% python3 -q
>>> import numpy as np
>>> np.set_printoptions(precision=3, suppress=True, linewidth=120)
>>> rd = lambda a: np.round(a, 3) + 0
>>> feats = np.load("arr.npy")
>>> print(feats)
[[ -3   2   3   2]
 [ -4   3   3  -1]
 [ -2   0   4   0]
 [  1   2   3  -1]
 [ -1   0   5  -3]
 [ -3   1   6  -2]
 [ -4   1   3  -1]
 [ -2   2   6  -2]
 [  0   0   3  -4]
 [ -2   2   6  -6]
 [ -1  -1   7  -7]
 [ -2  -3   7  -9]
 [ -2  -2   6  -7]
 [ -2  -5   9 -10]
 [  1  -2   8  -8]
 [  4   1   6 -10]
 [  7   4   7 -12]]
>>> def softmax(z):
...     e = np.exp(z - z.max(axis=-1, keepdims=True))
...     return e / e.sum(axis=-1, keepdims=True)
... 
>>> print(rd(softmax(feats).sum(axis=1)))
[1. 1. 1. 1. 1. 1. 1. 1. 1. 1. 1. 1. 1. 1. 1. 1. 1.]
>>> print(rd(softmax(10 * feats[12])))
[0. 0. 1. 0.]
>>> print(rd(softmax(feats[12] + -3)))
[0.    0.    0.999 0.   ]
>>> att = feats @ feats.T / np.sqrt(4)
>>> print(rd(softmax(att)[12] @ feats))
[ -2.  -5.   9. -10.]
>>> print(softmax(att).round(6).argmax(axis=1))
[ 0  9 13 16 13 13 13 13 16 13 13 13 13 13 13 16 16]
>>> rng = np.random.default_rng(98)
>>> lab = rng.permutation(4)
>>> A2 = feats[:, lab] * rng.choice([-1, 1], 4)
>>> print(A2)
[[ 3 -2  3 -2]
 [ 3 -3  4  1]
 [ 4  0  2  0]
 [ 3 -2 -1  1]
 [ 5  0  1  3]
 [ 6 -1  3  2]
 [ 3 -1  4  1]
 [ 6 -2  2  2]
 [ 3  0  0  4]
 [ 6 -2  2  6]
 [ 7  1  1  7]
 [ 7  3  2  9]
 [ 6  2  2  7]
 [ 9  5  2 10]
 [ 8  2 -1  8]
 [ 6 -1 -4 10]
 [ 7 -4 -7 12]]
>>> left, _, vt = np.linalg.svd(feats.T @ A2)
>>> print(lab)
[2 1 0 3]
>>> print(rd(np.linalg.lstsq(feats, A2)[0]))
[[ 0.  0. -1.  0.]
 [ 0. -1.  0.  0.]
 [ 1.  0.  0.  0.]
 [ 0.  0.  0. -1.]]
